>>> import numpy as np
>>> np.set_printoptions(suppress=True, linewidth=100)
>>> X = 2 * np.eye(2) + np.eye(2, k=1)
>>> X
array([[2., 1.],
       [0., 2.]])
>>> M2 = X[0, 0] * X[1:] - np.outer(X[1:, 0], X[0])
>>> M2
array([[0., 4.]])
>>> X[:, 0] / X[0, 0]
array([1., 0.])
>>> K = np.load("data.npy")
>>> K
array([[ 0.,  1., -3.,  1.],
       [ 0.,  2., -2.,  0.],
       [ 0.,  1.,  1., -1.],
       [ 0.,  2., -2.,  0.]])
>>> M2 = K / np.sqrt((K ** 2).mean(axis=1, keepdims=True))
>>> K - K.mean(axis=1, keepdims=True)
array([[ 0.25,  1.25, -2.75,  1.25],
       [ 0.  ,  2.  , -2.  ,  0.  ],
       [-0.25,  0.75,  0.75, -1.25],
       [ 0.  ,  2.  , -2.  ,  0.  ]])
>>> np.linalg.matrix_rank(K - K.mean(axis=1, keepdims=True))
np.int64(2)
>>> np.linalg.matrix_rank(M2) == np.linalg.matrix_rank(K)
np.True_
>>> M2[3].round(2)
array([ 0.  ,  1.41, -1.41,  0.  ])
>>> r = np.linalg.matrix_rank(K)
>>> r
np.int64(2)
>>> N = np.linalg.svd(K)[2][r:].T
>>> N.shape
(4, 2)
>>> np.linalg.matrix_rank(K.T @ K), np.linalg.matrix_rank(K @ K.T)
(np.int64(2), np.int64(2))
>>> W = np.array([[-4, -4, -4, 1], [3, 4, -1, -4]])
>>> b = np.array([-2, 0, 2, 1])
>>> H = np.maximum(X @ W + b, 0)
>>> np.linalg.matrix_rank(H)
np.int64(1)
>>> H
array([[0., 0., 0., 0.],
       [4., 8., 0., 0.]])
>>> C = np.array([[4, -4], [3, -2], [-3, -2], [4, 1]])
>>> H @ C
array([[  0.,   0.],
       [ 40., -32.]])
>>> (K + K.T) / 2
array([[ 0. ,  0.5, -1.5,  0.5],
       [ 0.5,  2. , -0.5,  1. ],
       [-1.5, -0.5,  1. , -1.5],
       [ 0.5,  1. , -1.5,  0. ]])
>>> np.trace(K)
np.float64(3.0)
>>> np.round(np.sort(np.abs(np.linalg.eigvals(K))), 2) + 0
array([0., 0., 1., 2.])
>>> np.allclose(K, K.T)
False
>>> K @ K
array([[ 0.,  1., -7.,  3.],
       [ 0.,  2., -6.,  2.],
       [ 0.,  1.,  1., -1.],
       [ 0.,  2., -6.,  2.]])
>>> F = np.load("a.npy")
>>> F
array([[  7,   4,   7,  -3,  -1],
       [ -2,   0,  -2,   6,  -6],
       [  8,   6,   8,   3,  -9],
       [ -2,  -2,  -2,  -3,   5],
       [-10,  -6, -10,   3,   3]])
>>> np.linalg.lstsq(F[:-1].T, F[-1])[2]
np.int32(2)
>>> np.unique(F.round(6), axis=0).shape
(5, 5)
>>> left, sigma, Vt = np.linalg.svd(F)
>>> evecs = Vt[:(sigma > 1e-8).sum()]
>>> rng = np.random.default_rng(889463)
>>> vec = F[3] + 4 * F[4] + rng.integers(2) * np.eye(5)[2]
>>> vec
array([-42., -26., -42.,   9.,  17.])
>>> np.allclose(evecs.T @ evecs @ vec, vec)
True
>>> round(np.linalg.norm(vec - evecs.T @ evecs @ vec), 2)
np.float64(0.0)
>>> left, sigma, Vt = np.linalg.svd(F, full_matrices=False)
>>> np.round(np.sqrt((sigma ** 2).sum()), 2), np.round(np.linalg.norm(F), 2)
(np.float64(27.53), np.float64(27.53))
>>> np.round(Vt @ Vt.T, 2) + 0
array([[1., 0., 0., 0., 0.],
       [0., 1., 0., 0., 0.],
       [0., 0., 1., 0., 0.],
       [0., 0., 0., 1., 0.],
       [0., 0., 0., 0., 1.]])
>>> (sigma > 1e-8).sum()
np.int64(2)
>>> C = np.array([[1, 2, 1], [0, 2, 0], [3, 0, 2]])
>>> E = np.repeat(C, 25 // 3, axis=0)
>>> E = E + 0.05 * rng.normal(size=E.shape)
>>> E.round(2) + 0
array([[ 0.99,  2.03,  0.98],
       [ 1.03,  2.03,  0.94],
       [ 0.96,  1.99,  1.01],
       [ 1.  ,  2.04,  1.03],
       [ 1.01,  2.06,  1.04],
       [ 1.05,  2.01,  0.96],
       [ 0.98,  2.06,  0.96],
       [ 1.02,  2.03,  1.04],
       [-0.1 ,  2.08,  0.02],
       [-0.03,  1.98,  0.13],
       [ 0.07,  1.95,  0.06],
       [-0.03,  1.97,  0.14],
       [ 0.05,  1.93, -0.04],
       [-0.06,  2.04,  0.  ],
       [ 0.02,  1.99, -0.02],
       [ 0.  ,  2.01, -0.05],
       [ 2.88,  0.  ,  2.01],
       [ 2.91,  0.09,  1.99],
       [ 2.92,  0.01,  2.04],
       [ 3.  , -0.02,  1.97],
       [ 2.9 ,  0.01,  2.02],
       [ 3.07,  0.04,  1.99],
       [ 2.91, -0.01,  2.1 ],
       [ 3.03, -0.01,  2.07]])
>>> proj = E @ np.linalg.solve(E.T @ E, E.T)
>>> np.round(proj @ E[:, 0], 2) + 0
array([ 0.99,  1.03,  0.96,  1.  ,  1.01,  1.05,  0.98,  1.02, -0.1 , -0.03,  0.07, -0.03,  0.05,
       -0.06,  0.02,  0.  ,  2.88,  2.91,  2.92,  3.  ,  2.9 ,  3.07,  2.91,  3.03])
>>> np.allclose(proj @ proj, proj)
True
>>> cen = E - E.mean(axis=0)
>>> left, sigma, Vt = np.linalg.svd(cen, full_matrices=False)
>>> np.linalg.matrix_rank(cen)
np.int64(3)
>>> np.round((sigma ** 2).sum() ** 2 / (sigma ** 4).sum(), 2)
np.float64(1.08)
>>> np.searchsorted(np.cumsum(sigma ** 2) / (sigma ** 2).sum(), 0.9) + 1
np.int64(1)
>>> np.round(np.abs(Vt[-1]), 2)
array([0.66, 0.28, 0.7 ])
>>> np.abs(Vt[0]).argmax()
np.int64(0)
>>> gram = X.T @ X
>>> np.round(np.linalg.eigvalsh(gram)[::-1], 2)
array([6.56, 2.44])
>>> np.round(np.linalg.svd(X, compute_uv=False) ** 2, 2)
array([6.56, 2.44])
>>> np.linalg.matrix_rank(gram)
np.int64(2)
>>> gram
array([[4., 2.],
       [2., 5.]])
>>> np.trace(gram), (X ** 2).sum()
(np.float64(9.0), np.float64(9.0))
>>> np.diag(gram)
array([4., 5.])
